% python3 -q
>>> import numpy as np
>>> import numpy.linalg as la
>>> np.set_printoptions(precision=1, suppress=True, linewidth=100, sign=" ")
>>> rd = lambda a: np.round(a, 1) + 0
>>> A = np.load("x.npy")
>>> A
array([[  2,   3,   4,   5,   6],
       [  7,   8,   9,  10,  11],
       [ 12,  13,  14,  15,  16]])
>>> rd(la.norm(A, 2) / la.norm(A))
np.float64(1.0)
>>> np.argsort(-la.norm(A, axis=0).round(6), kind="stable")[:3]
array([ 4,  3,  2])
>>> feats = np.load("layer18.npy")
>>> rd(feats)
array([[ 0.7,  0.1,  0.4],
       [ 0.1,  0. ,  0.1],
       [ 0.4,  0.1,  0.3]])
>>> r0, g = feats[2], feats[0]
>>> rd(r0 @ r0)
np.float64(0.3)
>>> pr = (r0 @ g) / (r0 @ r0) * r0
>>> rd((g - pr) @ r0)
np.float64(0.0)
>>> rd(la.norm(r0 + g) ** 2 + la.norm(r0 - g) ** 2)
np.float64(1.9)
>>> rd(g - pr)
array([ 0.,  0.,  0.])
>>> rd(np.outer(r0, g))
array([[ 0.3,  0.1,  0.2],
       [ 0.1,  0. ,  0. ],
       [ 0.2,  0. ,  0.1]])
>>> rd(pr)
array([ 0.7,  0.1,  0.4])
>>> rd(la.matrix_power(feats, 4))
array([[ 0.7,  0.1,  0.4],
       [ 0.1,  0. ,  0.1],
       [ 0.4,  0.1,  0.3]])
>>> rd(np.sort(np.abs(la.eigvals(feats))))
array([ 0.,  0.,  1.])
>>> rd((feats + feats.T) / 2)
array([[ 0.7,  0.1,  0.4],
       [ 0.1,  0. ,  0.1],
       [ 0.4,  0.1,  0.3]])
>>> (feats - feats.T) / 2
array([[ 0.,  0.,  0.],
       [ 0.,  0.,  0.],
       [ 0.,  0.,  0.]])
>>> rd(feats @ feats)
array([[ 0.7,  0.1,  0.4],
       [ 0.1,  0. ,  0.1],
       [ 0.4,  0.1,  0.3]])
>>> x = np.array([-2, -2, -2])
>>> rd((x - feats @ x) @ (feats @ x))
np.float64(0.0)
>>> rd(feats @ x)
array([-2.6, -0.5, -1.5])
>>> rd(la.eigvalsh(2 * feats - np.eye(3)))
array([-1., -1.,  1.])
>>> np.trace(feats)
np.float64(1.0)
